In [1]: import numpy as np

In [2]: np.set_printoptions(precision=2, suppress=True, linewidth=100, sign=" ")

In [3]: K = np.load("block10.npy")

In [4]: K
Out[4]: 
array([[ 0.82,  0.27,  0.27],
       [ 0.27,  0.09,  0.09],
       [ 0.27,  0.09,  0.09]])

In [5]: def softmax(z):
   ...:     e = np.exp(z - z.max(axis=-1, keepdims=True))
   ...:     return e / e.sum(axis=-1, keepdims=True)
   ...: 

In [6]: softmax(K[2] + 5)
Out[6]: array([ 0.37,  0.31,  0.31])

In [7]: softmax(10 * K[2])
Out[7]: array([ 0.75,  0.12,  0.12])

In [8]: scores = K @ K.T / np.sqrt(3)

In [9]: softmax(scores)
Out[9]: 
array([[ 0.41,  0.3 ,  0.3 ],
       [ 0.36,  0.32,  0.32],
       [ 0.36,  0.32,  0.32]])

In [10]: data = np.array([[2, -9, 22, -11, 6, 8],
    ...:     [1, -8, -19, 17, -13, 9],
    ...:     [-6, -6, 10, -4, -2, -2],
    ...:     [-21, -22, 4, 8, -22, -4],
    ...:     [6, -18, 31, -13, 7, 19]])

In [11]: data
Out[11]: 
array([[  2,  -9,  22, -11,   6,   8],
       [  1,  -8, -19,  17, -13,   9],
       [ -6,  -6,  10,  -4,  -2,  -2],
       [-21, -22,   4,   8, -22,  -4],
       [  6, -18,  31, -13,   7,  19]])

In [12]: u = np.array([-1, 8])

In [13]: np.correlate(data[0], data[1], "full")
Out[13]: array([  18, -107,  349, -576,  726, -537,   22,  132, -211,  -58,    8])

In [14]: np.cross(data[0, :3], data[1, :3])
Out[14]: array([347,  60,  -7])

In [15]: np.array([np.convolve(row, u, "same") for row in data])
Out[15]: 
array([[  -2,   25,  -94,  187,  -94,   40],
       [  -1,   16,  -45, -169,  149, -113],
       [   6,  -42,  -58,   84,  -30,  -14],
       [  21, -146, -180,   24,   86, -172],
       [  -6,   66, -175,  261, -111,   37]])

In [16]: rank = np.linalg.matrix_rank(data)

In [17]: rank
Out[17]: np.int64(3)

In [18]: ns = np.linalg.svd(data)[2][rank:].T

In [19]: np.linalg.matrix_rank(data.T @ data), np.linalg.matrix_rank(data @ data.T)
Out[19]: (np.int64(3), np.int64(3))

In [20]: [int(np.linalg.matrix_rank(data[:, :j + 1])) for j in range(6)]
Out[20]: [1, 2, 3, 3, 3, 3]

In [21]: [int(np.linalg.matrix_rank(np.delete(data, i, axis=0))) for i in range(5)]
Out[21]: [3, 3, 3, 3, 3]

In [22]: q, _ = np.linalg.qr(np.array([[1.5, 0.2], [-1.6, -0.1]]))

In [23]: vals = np.array([-2, 1])

In [24]: arr = q @ np.diag(vals) @ q.T

In [25]: arr
Out[25]: 
array([[-0.4,  1.5],
       [ 1.5, -0.6]])

In [26]: vec = np.array([1, 2])

In [27]: arr @ np.eye(2)[0]
Out[27]: array([-0.4,  1.5])

In [28]: arr @ np.ones(2)
Out[28]: array([ 1.09,  0.9 ])

In [29]: np.linalg.norm(arr @ vec) <= np.linalg.norm(arr, 2) * np.linalg.norm(vec) + 1e-9
Out[29]: np.True_

In [30]: (arr @ vec).argmax()
Out[30]: np.int64(0)

In [31]: np.sign((arr @ vec).round(6))
Out[31]: array([ 1.,  1.])

In [32]: (arr * vec).sum(axis=1)
Out[32]: array([ 2.59,  0.3 ])

In [33]: np.einsum("ij,j->i", arr, vec)
Out[33]: array([ 2.59,  0.3 ])

In [34]: arr * vec
Out[34]: 
array([[-0.4 ,  2.99],
       [ 1.5 , -1.19]])
